$ python3 -q
>>> import numpy as np
>>> np.set_printoptions(precision=2, suppress=True, linewidth=140)
>>> tidy = lambda a: np.round(a, 2) + 0
>>> sig = 20 * 0.9 ** np.arange(3)
>>> rng = np.random.default_rng(6272)
>>> F = rng.normal(size=(20, 3)) * rng.permutation(sig)
>>> tidy(F)
array([[  8.14,  16.33, -19.67],
       [ -1.74, -28.56, -37.43],
       [  9.27,  11.82,  -6.05],
       [-37.53,  -1.12,  22.86],
       [  3.45, -12.4 ,  -7.37],
       [-10.63,  11.87, -15.14],
       [-26.03,   8.76,  -9.68],
       [ 20.58,  50.01,  18.38],
       [-11.1 ,  -5.73, -13.45],
       [  6.08,  27.88,  13.56],
       [ -0.47, -16.08, -22.74],
       [ 33.1 , -22.18, -25.77],
       [-21.54,  -4.61, -25.09],
       [ 17.27,   3.95,  16.89],
       [-28.79,   0.86,  -7.33],
       [-19.45,  21.74,  -1.12],
       [ -0.85, -19.8 ,  -0.6 ],
       [-34.17,  -2.63,  -4.68],
       [ 13.02,  16.44,  39.53],
       [ 13.83,  -8.97, -17.  ]])
>>> cen = F - F.mean(axis=0)
>>> U, sig, Vt = np.linalg.svd(cen, full_matrices=False)
>>> tidy(sig)
array([104.77,  84.98,  53.39])
>>> tidy(cen.mean(axis=0))
array([0., 0., 0.])
>>> tidy(Vt[0] * np.sign(Vt[0, np.abs(Vt[0]).argmax()]))
array([0.16, 0.69, 0.7 ])
>>> tidy(sig ** 2 / (sig ** 2).sum())
array([0.52, 0.34, 0.14])
>>> print((np.sign(U[:, 0]) == np.sign(U[0, 0])).astype(int))
[1 0 1 1 0 0 0 1 0 1 0 0 0 1 0 1 0 0 1 0]
>>> A2 = np.c_[F[:, :2] @ np.array([[1, -2], [4, -2]]), np.array([-3, 2, -1, 2, -2, -3, 2, 1, 1, 2, -3, 2, 0, -2, 0, 0, 2, 3, 1, 3])]
>>> tidy(A2)
array([[  73.45,  -48.94,   -3.  ],
       [-116.  ,   60.61,    2.  ],
       [  56.55,  -42.18,   -1.  ],
       [ -42.  ,   77.3 ,    2.  ],
       [ -46.16,   17.91,   -2.  ],
       [  36.87,   -2.5 ,   -3.  ],
       [   9.01,   34.53,    2.  ],
       [ 220.6 , -141.17,    1.  ],
       [ -34.03,   33.67,    1.  ],
       [ 117.59,  -67.91,    2.  ],
       [ -64.8 ,   33.1 ,   -3.  ],
       [ -55.62,  -21.84,    2.  ],
       [ -39.98,   52.3 ,    0.  ],
       [  33.07,  -42.44,   -2.  ],
       [ -25.33,   55.85,    0.  ],
       [  67.5 ,   -4.58,    0.  ],
       [ -80.04,   41.29,    2.  ],
       [ -44.69,   73.6 ,    3.  ],
       [  78.78,  -58.91,    1.  ],
       [ -22.04,   -9.72,    3.  ]])
>>> print(np.linalg.matrix_rank(A2))
3
>>> tidy(np.linalg.norm(A2 - F @ np.linalg.lstsq(F, A2)[0], axis=0))
array([0.  , 0.  , 8.69])
>>> print(tidy(np.linalg.norm(np.linalg.qr(F)[0].T @ A2, axis=0) ** 2 / ((A2 ** 2).sum(axis=0) + 1e-12)))
[1.   1.   0.07]
>>> print(tidy(np.linalg.lstsq(F, A2[:, 0])[0]))
[1. 4. 0.]
>>> x = np.array([2, 0, 3])
>>> target = F @ x
>>> tidy(np.linalg.pinv(F) @ F)
array([[1., 0., 0.],
       [0., 1., 0.],
       [0., 0., 1.]])
>>> tidy(np.linalg.lstsq(F, target)[0])
array([2., 0., 3.])
>>> target = target + 0.05 * rng.normal(size=20)
>>> tidy(target)
array([ -42.76, -115.73,    0.42,   -6.46,  -15.18,  -66.66,  -81.11,   96.35,  -62.55,   52.76,  -69.1 ,  -11.15, -118.37,   85.25,
        -79.54,  -42.27,   -3.48,  -82.39,  144.62,  -23.24])
>>> b, *_ = np.linalg.lstsq(F, target)
>>> tidy(F.T @ (target - F @ b))
array([0., 0., 0.])
>>> tidy(np.linalg.norm(target - F @ b))
np.float64(0.17)
>>> b.round()
array([ 2., -0.,  3.])
>>> print([round(float(np.linalg.norm(np.linalg.solve(F.T @ F + lam * np.eye(3), F.T @ target))), 2) for lam in (0, 1, 10, 100)])
[3.61, 3.61, 3.6, 3.55]
>>> C2 = F.T @ F
>>> (F @ F.T).shape
(20, 20)
>>> print(np.allclose(C2, C2.T))
True
>>> tidy(np.linalg.eigvalsh(C2)[::-1])
array([11114.67,  7395.09,  3400.6 ])
>>> A2 = np.array([[0, 3, 1, 0, 2, 2],
...     [2, 2, 1, 2, 1, 2],
...     [1, 1, 1, 0, 3, 2],
...     [2, 2, 2, 2, 2, 3],
...     [3, 2, 2, 2, 1, 2],
...     [1, 2, 1, 1, 1, 2]])
>>> arr = np.tril(A2)
>>> arr
array([[0, 0, 0, 0, 0, 0],
       [2, 2, 0, 0, 0, 0],
       [1, 1, 1, 0, 0, 0],
       [2, 2, 2, 2, 0, 0],
       [3, 2, 2, 2, 1, 0],
       [1, 2, 1, 1, 1, 2]])
>>> x = np.array([-2, 2, 1, -2, 0, 0])
>>> a = np.maximum(arr @ x, 0)
>>> arr.T @ a
array([2, 3, 2, 1, 1, 2])
>>> np.flatnonzero(a > 1e-9)
array([2, 5])
>>> arr * (a > 1e-9)[:, None]
array([[0, 0, 0, 0, 0, 0],
       [0, 0, 0, 0, 0, 0],
       [1, 1, 1, 0, 0, 0],
       [0, 0, 0, 0, 0, 0],
       [0, 0, 0, 0, 0, 0],
       [1, 2, 1, 1, 1, 2]])
>>> print(tidy(np.tanh(arr @ x)))
[ 0.    0.    0.76 -0.96 -1.    0.76]
>>> np.maximum(arr @ x, 0) - np.maximum(-arr @ x, 0)
array([ 0,  0,  1, -2, -4,  1])
>>> U, sig, Vt = np.linalg.svd(arr)
>>> tidy(sig)
array([7.2 , 2.14, 1.82, 0.88, 0.65, 0.  ])
>>> np.argmax(sig[:-1] / (sig[1:] + 1e-6)) + 1
np.int64(5)
>>> A2 = U[:, :5] @ np.diag(sig[:5]) @ Vt[:5]
>>> tidy(np.linalg.norm(arr - A2) / np.linalg.norm(arr))
np.float64(0.0)
>>> tidy(np.abs(arr - A2).max())
np.float64(0.0)
>>> print(tidy(A2))
[[0. 0. 0. 0. 0. 0.]
 [2. 2. 0. 0. 0. 0.]
 [1. 1. 1. 0. 0. 0.]
 [2. 2. 2. 2. 0. 0.]
 [3. 2. 2. 2. 1. 0.]
 [1. 2. 1. 1. 1. 2.]]
>>> A2 = F / np.sqrt((F ** 2).mean(axis=1, keepdims=True))
>>> np.linalg.matrix_rank(F - F.mean(axis=1, keepdims=True))
np.int64(2)
>>> tidy(A2[15])
array([-1.15,  1.29, -0.07])
>>> tidy(np.linalg.norm(A2, axis=1))
array([1.73, 1.73, 1.73, 1.73, 1.73, 1.73, 1.73, 1.73, 1.73, 1.73, 1.73, 1.73, 1.73, 1.73, 1.73, 1.73, 1.73, 1.73, 1.73, 1.73])
>>> X = np.loadtxt("out2.csv", delimiter=",")
>>> X
array([[-0.9, -0.4, -0.6,  0.2,  1.6],
       [-0.4, -2.4,  0.8,  0.9,  2. ],
       [-0.8, -0.4,  0.4,  0.3, -2.7],
       [ 0.1, -2.1,  0. ,  1.8,  0.9],
       [ 0.5, -0.2,  1.2,  1. ,  0.7],
       [-0.5, -2.5, -8.5, -2.5,  3. ],
       [ 0.9,  0.3, -0.4,  0.1,  1.8],
       [ 0.8, -0.7,  0.5,  1.2,  0.9],
       [ 1. , -0.3, -0.4,  1.2, -1.1],
       [ 1.2,  2.4,  0.6, -1.5,  0.6],
       [-0.9,  0.5, -1.3, -1.1,  0.3],
       [ 0.3,  0.9,  0.9,  0.1,  1.2],
       [-0.3,  1.1, -0.1,  1.2, -1.4]])
>>> labels = X[:, 3] > np.median(X[:, 3])
>>> r0 = X[labels].mean(axis=0) - X[~labels].mean(axis=0)
>>> print(((X - X.mean(axis=0)) @ r0 > 0).astype(int))
[0 1 1 1 1 0 0 1 1 0 0 1 1]
>>> labels.astype(int)
array([0, 1, 0, 1, 1, 0, 0, 1, 1, 0, 0, 0, 1])
>>> tidy(r0)
array([ 0.38, -0.88,  1.6 ,  1.85, -0.5 ])
>>> np.argsort(-np.abs(r0).round(6), kind="stable")
array([3, 2, 1, 4, 0])
>>> tidy((((X - X.mean(axis=0)) @ r0 > 0) == labels).mean())
np.float64(0.85)
>>> cen = (X - X.mean(axis=0)) / X.std(axis=0)
>>> tidy(cen.std(axis=0))
array([1., 1., 1., 1., 1.])
>>> b = np.linalg.lstsq(np.delete(cen, 1, axis=1), cen[:, 1])[0]
>>> tidy(1 - np.var(cen[:, 1] - np.delete(cen, 1, axis=1) @ b))
np.float64(0.71)
>>> tidy(b)
array([ 0.3 ,  0.75, -0.86, -0.4 ])
